% ipython --no-banner

In [1]: import numpy as np

In [2]: np.set_printoptions(precision=1, suppress=True, linewidth=160, legacy="1.25")

In [3]: rnd = lambda a: np.round(a, 1) + 0

In [4]: arr = np.arange(12).reshape(3, 4) + 4

In [5]: arr
Out[5]: 
array([[ 4,  5,  6,  7],
       [ 8,  9, 10, 11],
       [12, 13, 14, 15]])

In [6]: np.abs(np.diag(np.linalg.qr(arr)[1])) > 1e-9
Out[6]: array([ True,  True, False])

In [7]: np.linalg.matrix_rank(arr, rtol=0.1)
Out[7]: 1

In [8]: Uu, sv, VT = np.linalg.svd(arr)

In [9]: np.argmax(sv[:-1] / (sv[1:] + 1e-6)) + 1
Out[9]: 2

In [10]: A2 = Uu[:, :2] @ np.diag(sv[:2]) @ VT[:2]

In [11]: print(rnd(A2))
[[ 4.  5.  6.  7.]
 [ 8.  9. 10. 11.]
 [12. 13. 14. 15.]]

In [12]: rnd(np.abs(arr - A2).max())
Out[12]: 0.0

In [13]: np.linalg.matrix_rank(arr, rtol=0.05)
Out[13]: 1

In [14]: np.linalg.matrix_rank(A2)
Out[14]: 2

In [15]: rnd(np.linalg.norm(arr - A2) / np.linalg.norm(arr))
Out[15]: 0.0

In [16]: feats = np.array([[-1.0, 2.0, -1.0, 0.0],
    ...:     [-2.0, 8.0, -6.0, 3.0],
    ...:     [-2.0, 12.0, -10.0, 6.0],
    ...:     [0.0, 6.0, -6.0, 5.0]])

In [17]: rnd(np.trace(np.linalg.pinv(feats) @ feats))
Out[17]: 3.0

In [18]: np.unique(feats.round(6), axis=0).shape
Out[18]: (4, 4)

In [19]: rnd(feats @ np.linalg.pinv(feats) @ feats)
Out[19]: 
array([[ -1.,   2.,  -1.,   0.],
       [ -2.,   8.,  -6.,   3.],
       [ -2.,  12., -10.,   6.],
       [  0.,   6.,  -6.,   5.]])

In [20]: Uu, sv, VT = np.linalg.svd(feats)

In [21]: rnd(sv)
Out[21]: array([22.2,  2.7,  0.2,  0. ])

In [22]: np.argmax(sv[:-1] / (sv[1:] + 1e-6)) + 1
Out[22]: 3

In [23]: A2 = Uu[:, :3] @ np.diag(sv[:3]) @ VT[:3]

In [24]: rnd(A2)
Out[24]: 
array([[ -1.,   2.,  -1.,   0.],
       [ -2.,   8.,  -6.,   3.],
       [ -2.,  12., -10.,   6.],
       [  0.,   6.,  -6.,   5.]])

In [25]: np.linalg.matrix_rank(feats, rtol=0.05)
Out[25]: 2

In [26]: rnd(np.linalg.norm(feats - A2) / np.linalg.norm(feats))
Out[26]: 0.0

In [27]: Uu, sv, VT = np.linalg.svd(feats, full_matrices=False)

In [28]: np.abs(Uu[:, 0]).round(6).argmax()
Out[28]: 2

In [29]: print(rnd(Uu.T @ feats @ VT.T))
[[22.2  0.   0.   0. ]
 [ 0.   2.7  0.   0. ]
 [ 0.   0.   0.2  0. ]
 [ 0.   0.   0.   0. ]]

In [30]: rnd(np.sqrt((sv ** 2).sum())), rnd(np.linalg.norm(feats))
Out[30]: (22.4, 22.4)

In [31]: print(rnd(VT @ VT.T))
[[1. 0. 0. 0.]
 [0. 1. 0. 0.]
 [0. 0. 1. 0.]
 [0. 0. 0. 1.]]

In [32]: print(rnd(Uu.T @ Uu))
[[1. 0. 0. 0.]
 [0. 1. 0. 0.]
 [0. 0. 1. 0.]
 [0. 0. 0. 1.]]

In [33]: Uu.shape, sv.shape, VT.shape
Out[33]: ((4, 4), (4,), (4, 4))

In [34]: np.allclose(Uu * sv @ VT, feats)
Out[34]: True

In [35]: (sv > 1e-8).sum()
Out[35]: 3

In [36]: print(np.argsort(-np.linalg.norm(feats, axis=0).round(6), kind="stable")[:3])
[1 2 3]

In [37]: print(np.linalg.matrix_rank(feats, rtol=0.1))
2

In [38]: rnd(np.linalg.norm(feats, 2) / np.linalg.norm(feats))
Out[38]: 1.0

In [39]: [round(float(x), 1) for x in np.linalg.svd(feats, compute_uv=False)[:3]]
Out[39]: [22.2, 2.7, 0.2]

In [40]: np.linalg.cond(feats) > 100
Out[40]: True

In [41]: J = np.load("x.npy")

In [42]: J
Out[42]: 
array([[  5.9, -11.8,   3.2],
       [  0.2,  -4.3,   0.9],
       [  2.7,   0.1,   7.5],
       [  6.6, -10.6,   3.1],
       [  6.2,  -9.8,   3.9],
       [  6.3,  -8.7,   4.1],
       [ -1.2,  -3.8,   1.4],
       [  5.3, -10.3,   3.8],
       [ -2.5,  -6.1,   0.4],
       [  2.6,   2.6,   7.9],
       [  1.1,   1.6,   8.6],
       [  8.2, -11.6,   5.2],
       [  0.4,   1. ,   8.3],
       [  3.1,   3.6,   7.8],
       [  7. , -10.3,   3.9],
       [  1.1,   1.9,   9.3],
       [  5.5,  -9.9,   3.8],
       [ -0.8,  -5. ,   1.7],
       [  1. ,   3.3,   8.4],
       [ -0.1,  -3.6,   2.9],
       [  5.7, -10.6,   5.1],
       [  9.1,  -8.3,   3.4],
       [  3. ,   0.8,   9.5],
       [ -1.7,  -5.4,   2.2],
       [  2.4,   1.5,   7.4],
       [ -2.4,  -4.7,   0.5]])

In [43]: Ac = (J - J.mean(axis=0)) / J.std(axis=0)

In [44]: Ac.std(axis=0)
Out[44]: array([1., 1., 1.])

In [45]: c = np.linalg.lstsq(np.delete(Ac, 2, axis=1), Ac[:, 2])[0]

In [46]: np.abs(c).argmax()
Out[46]: 1

In [47]: rnd(c)
Out[47]: array([0.7, 1.1])

In [48]: Z = J[[14, 8]].astype(float)

In [49]: for _ in range(4):
    ...:     labels = np.linalg.norm(J[:, None] - Z, axis=-1).argmin(axis=1)
    ...:     Z = np.array([J[labels == j].mean(axis=0) for j in range(2)])
    ...: 

In [50]: labels
Out[50]: array([0, 1, 1, 0, 0, 0, 1, 0, 1, 1, 1, 0, 1, 1, 0, 1, 0, 1, 1, 1, 0, 0, 1, 1, 1, 1])

In [51]: rnd(Z)
Out[51]: 
array([[  6.6, -10.2,   4. ],
       [  0.6,  -1. ,   5.3]])

In [52]: E = np.load("data.npy")

In [53]: print(E)
[[-1.  2.  1. -2.]
 [ 2.  0. -3.  1.]
 [ 0.  0.  1.  0.]
 [ 0.  0. -1.  2.]]

In [54]: E.ravel(order="F")
Out[54]: array([-1.,  2.,  0.,  0.,  2.,  0.,  0.,  0.,  1., -3.,  1., -1., -2.,  1.,  0.,  2.])

In [55]: t3 = E.reshape(4, 2, -1)

In [56]: np.einsum("ihd,ihd->ih", t3, t3)
Out[56]: 
array([[ 5.,  5.],
       [ 4., 10.],
       [ 0.,  1.],
       [ 0.,  5.]])

In [57]: t3.transpose(1, 0, 2)
Out[57]: 
array([[[-1.,  2.],
        [ 2.,  0.],
        [ 0.,  0.],
        [ 0.,  0.]],

       [[ 1., -2.],
        [-3.,  1.],
        [ 1.,  0.],
        [-1.,  2.]]])

In [58]: np.swapaxes(t3, 1, 2)[2]
Out[58]: 
array([[0., 1.],
       [0., 0.]])

In [59]: W0 = np.array([[2.0, 1.0, 1.0, 0.0],
    ...:     [2.0, 2.0, 1.0, 0.0],
    ...:     [3.0, 0.0, 3.0, 0.0],
    ...:     [0.0, 0.0, 0.0, -1.0]])

In [60]: (np.linalg.matrix_power((W0 != 0) + (W0.T != 0) + np.eye(4), 4) > 0).astype(int)
Out[60]: 
array([[1, 1, 1, 0],
       [1, 1, 1, 0],
       [1, 1, 1, 0],
       [0, 0, 0, 1]])

In [61]: rnd(np.sort(np.linalg.eigvals(W0).real))
Out[61]: array([-1. ,  0.3,  1.8,  4.9])

In [62]: (W0 != 0).astype(int)
Out[62]: 
array([[1, 1, 1, 0],
       [1, 1, 1, 0],
       [1, 0, 1, 0],
       [0, 0, 0, 1]])

In [63]: rnd(np.linalg.det(W0))
Out[63]: -3.0

In [64]: x0 = np.array([5, -1, -1, -4])

In [65]: target = W0 @ x0

In [66]: target
Out[66]: array([ 8.,  7., 12.,  4.])

In [67]: print(rnd(np.linalg.solve(W0, W0[:, 0])))
[1. 0. 0. 0.]

In [68]: Q, R = np.linalg.qr(W0)

In [69]: np.trace(Q @ Q.T)
Out[69]: 4.0

In [70]: rnd(Q.T @ Q)
Out[70]: 
array([[1., 0., 0., 0.],
       [0., 1., 0., 0.],
       [0., 0., 1., 0.],
       [0., 0., 0., 1.]])

In [71]: rnd(Q @ R)
Out[71]: 
array([[ 2.,  1.,  1.,  0.],
       [ 2.,  2.,  1.,  0.],
       [ 3.,  0.,  3.,  0.],
       [ 0.,  0.,  0., -1.]])

In [72]: rnd(R)
Out[72]: 
array([[-4.1, -1.5, -3.2,  0. ],
       [ 0. , -1.7,  0.9,  0. ],
       [ 0. ,  0. ,  0.4,  0. ],
       [ 0. ,  0. ,  0. , -1. ]])

In [73]: print(Q.shape, R.shape)
(4, 4) (4, 4)

In [74]: rnd(Q)
Out[74]: 
array([[-0.5, -0.2, -0.9,  0. ],
       [-0.5, -0.8,  0.4,  0. ],
       [-0.7,  0.6,  0.3,  0. ],
       [ 0. ,  0. ,  0. ,  1. ]])

In [75]: rnd(abs(R[0, 0])), rnd(np.linalg.norm(W0[:, 0]))
Out[75]: (4.1, 4.1)

In [76]: np.einsum("ii->", W0)
Out[76]: 6.0

In [77]: rnd(np.linalg.det(W0[::-1]))
Out[77]: -3.0

In [78]: rnd(np.linalg.eigvals(W0).sum().real)
Out[78]: 6.0

In [79]: np.einsum("ij,ji->", W0, W0)
Out[79]: 28.0

In [80]: r0 = np.array([2, 2, 4, 3])

In [81]: A2 = W0 + np.outer(r0, np.eye(4)[2])

In [82]: A2
Out[82]: 
array([[ 2.,  1.,  3.,  0.],
       [ 2.,  2.,  3.,  0.],
       [ 3.,  0.,  7.,  0.],
       [ 0.,  0.,  3., -1.]])

In [83]: np.linalg.matrix_rank(np.linalg.inv(A2) - np.linalg.inv(W0), tol=1e-8)
Out[83]: 1

In [84]: F = np.array([[1, 1, -1, -1, -1, -1, 1, 1],
    ...:     [1, 1, 1, 1, 1, 1, 1, 1],
    ...:     [1, -1, 1, -1, 1, -1, 1, -1],
    ...:     [1, -1, -1, 1, -1, 1, 1, -1]])

In [85]: Uu, sv, VT = np.linalg.svd(F, full_matrices=False)

In [86]: rnd(Uu.T @ F @ VT.T)
Out[86]: 
array([[2.8, 0. , 0. , 0. ],
       [0. , 2.8, 0. , 0. ],
       [0. , 0. , 2.8, 0. ],
       [0. , 0. , 0. , 2.8]])

In [87]: print(rnd(VT @ VT.T))
[[1. 0. 0. 0.]
 [0. 1. 0. 0.]
 [0. 0. 1. 0.]
 [0. 0. 0. 1.]]

In [88]: A2 = F[0, 0] * F[1:] - np.outer(F[1:, 0], F[0])

In [89]: A2
Out[89]: 
array([[ 0,  0,  2,  2,  2,  2,  0,  0],
       [ 0, -2,  2,  0,  2,  0,  0, -2],
       [ 0, -2,  0,  2,  0,  2,  0, -2]])

In [90]: np.flatnonzero(~A2.round(6).any(axis=1))
Out[90]: array([], dtype=int64)

In [91]: F[:, 0] / F[0, 0]
Out[91]: array([1., 1., 1., 1.])

In [92]: np.linalg.matrix_rank(A2), np.linalg.matrix_rank(F)
Out[92]: (3, 4)

In [93]: A2 = F / np.linalg.norm(F, axis=1, keepdims=True)

In [94]: gram = A2 @ A2.T

In [95]: print(rnd(np.linalg.norm(A2, axis=1)))
[1. 1. 1. 1.]

In [96]: rnd(gram[2])
Out[96]: array([0., 0., 1., 0.])

In [97]: (gram - 2 * np.eye(4)).round(6).argmax(axis=1)
Out[97]: array([1, 0, 0, 0])

In [98]: np.count_nonzero(F)
Out[98]: 32

In [99]: rnd(np.linalg.norm(F))
Out[99]: 5.7

In [100]: F.sum(axis=0)
Out[100]: array([4, 0, 0, 0, 0, 0, 4, 0])

In [101]: np.diff(F, axis=0)
Out[101]: 
array([[ 0,  0,  2,  2,  2,  2,  0,  0],
       [ 0, -2,  0, -2,  0, -2,  0, -2],
       [ 0,  0, -2,  2, -2,  2,  0,  0]])

In [102]: F.shape
Out[102]: (4, 8)

In [103]: np.unravel_index(np.abs(F).argmax(), F.shape)
Out[103]: (0, 0)

In [104]: rnd(np.linalg.svd(F, compute_uv=False))
Out[104]: array([2.8, 2.8, 2.8, 2.8])

In [105]: x0 = np.array([4, -3, 5, -2, -3, 5, 1, 3])

In [106]: h1 = np.maximum(F @ x0, 0)

In [107]: rnd(np.tanh(F @ x0))
Out[107]: array([0., 1., 1., 1.])

In [108]: np.maximum(F @ (3 * x0), 0)
Out[108]: array([ 0, 30, 12, 18])

In [109]: th = np.deg2rad(15)

In [110]: mat = np.eye(4)

In [111]: mat[np.ix_([2, 0], [2, 0])] = [[np.cos(th), -np.sin(th)], [np.sin(th), np.cos(th)]]

In [112]: rnd(mat)
Out[112]: 
array([[ 1. ,  0. ,  0.3,  0. ],
       [ 0. ,  1. ,  0. ,  0. ],
       [-0.3,  0. ,  1. ,  0. ],
       [ 0. ,  0. ,  0. ,  1. ]])

In [113]: print(rnd(np.sort(np.linalg.eigvals(mat).real)))
[1. 1. 1. 1.]

In [114]: A2 = np.array([[5, -1], [5, 3]])

In [115]: Z = np.kron(A2, mat)

In [116]: rnd(np.linalg.norm(Z, 2)), rnd(np.linalg.norm(A2, 2) * np.linalg.norm(mat, 2))
Out[116]: (7.2, 7.2)

In [117]: rnd(np.linalg.det(mat[::-1]))
Out[117]: 1.0

In [118]: rnd(np.kron(np.eye(2, dtype=int), mat))
Out[118]: 
array([[ 1. ,  0. ,  0.3,  0. ,  0. ,  0. ,  0. ,  0. ],
       [ 0. ,  1. ,  0. ,  0. ,  0. ,  0. ,  0. ,  0. ],
       [-0.3,  0. ,  1. ,  0. ,  0. ,  0. ,  0. ,  0. ],
       [ 0. ,  0. ,  0. ,  1. ,  0. ,  0. ,  0. ,  0. ],
       [ 0. ,  0. ,  0. ,  0. ,  1. ,  0. ,  0.3,  0. ],
       [ 0. ,  0. ,  0. ,  0. ,  0. ,  1. ,  0. ,  0. ],
       [ 0. ,  0. ,  0. ,  0. , -0.3,  0. ,  1. ,  0. ],
       [ 0. ,  0. ,  0. ,  0. ,  0. ,  0. ,  0. ,  1. ]])

In [119]: rnd(np.linalg.eigvals(mat))
Out[119]: array([1.+0.3j, 1.-0.3j, 1.+0.j , 1.+0.j ])

In [120]: rnd(np.poly(mat))
Out[120]: array([ 1. , -3.9,  5.9, -3.9,  1. ])

In [121]: proj = np.triu(np.array([[-6, 2, -5, 8], [3, 2, -1, 5], [-4, -7, 1, -9], [9, 3, 5, -6]]), 1) + np.eye(4)

In [122]: A2 = proj @ mat @ np.linalg.inv(proj)

In [123]: rnd(np.linalg.det(A2))
Out[123]: 1.0

In [124]: mat[:, 0] @ mat[:, 1]
Out[124]: 0.0

In [125]: rnd(np.linalg.svd(mat, compute_uv=False))
Out[125]: array([1., 1., 1., 1.])

In [126]: rnd(mat @ mat.T)
Out[126]: 
array([[1., 0., 0., 0.],
       [0., 1., 0., 0.],
       [0., 0., 1., 0.],
       [0., 0., 0., 1.]])

In [127]: print(rnd(mat.T @ mat))
[[1. 0. 0. 0.]
 [0. 1. 0. 0.]
 [0. 0. 1. 0.]
 [0. 0. 0. 1.]]

In [128]: print(rnd(np.linalg.norm(mat, axis=0)))
[1. 1. 1. 1.]

In [129]: X = np.load("m.npy")

In [130]: X
Out[130]: 
array([[-0.5, -0.8, -0.6],
       [ 0. , -0.5,  2. ],
       [ 2.2,  4.2,  0.3],
       [ 0.2, -0.1,  1.2],
       [ 0. , -0.5,  0.8],
       [ 0.7,  0.9, -0.8],
       [ 1.4,  2.4,  0.9],
       [-0.8, -1.4, -0.1],
       [ 1.9,  4.3, -1.7],
       [-0.5, -1.1,  0.4],
       [-0.1,  0. , -0.2]])

In [131]: gram = X.T @ X

In [132]: rnd(gram)
Out[132]: 
array([[12.1, 23.4, -1.4],
       [23.4, 47. , -6. ],
       [-1.4, -6. , 11.1]])

In [133]: rnd(np.diag(gram))
Out[133]: array([12.1, 47. , 11.1])

In [134]: rnd(np.linalg.svd(X, compute_uv=False) ** 2)
Out[134]: array([59.5, 10.5,  0.1])
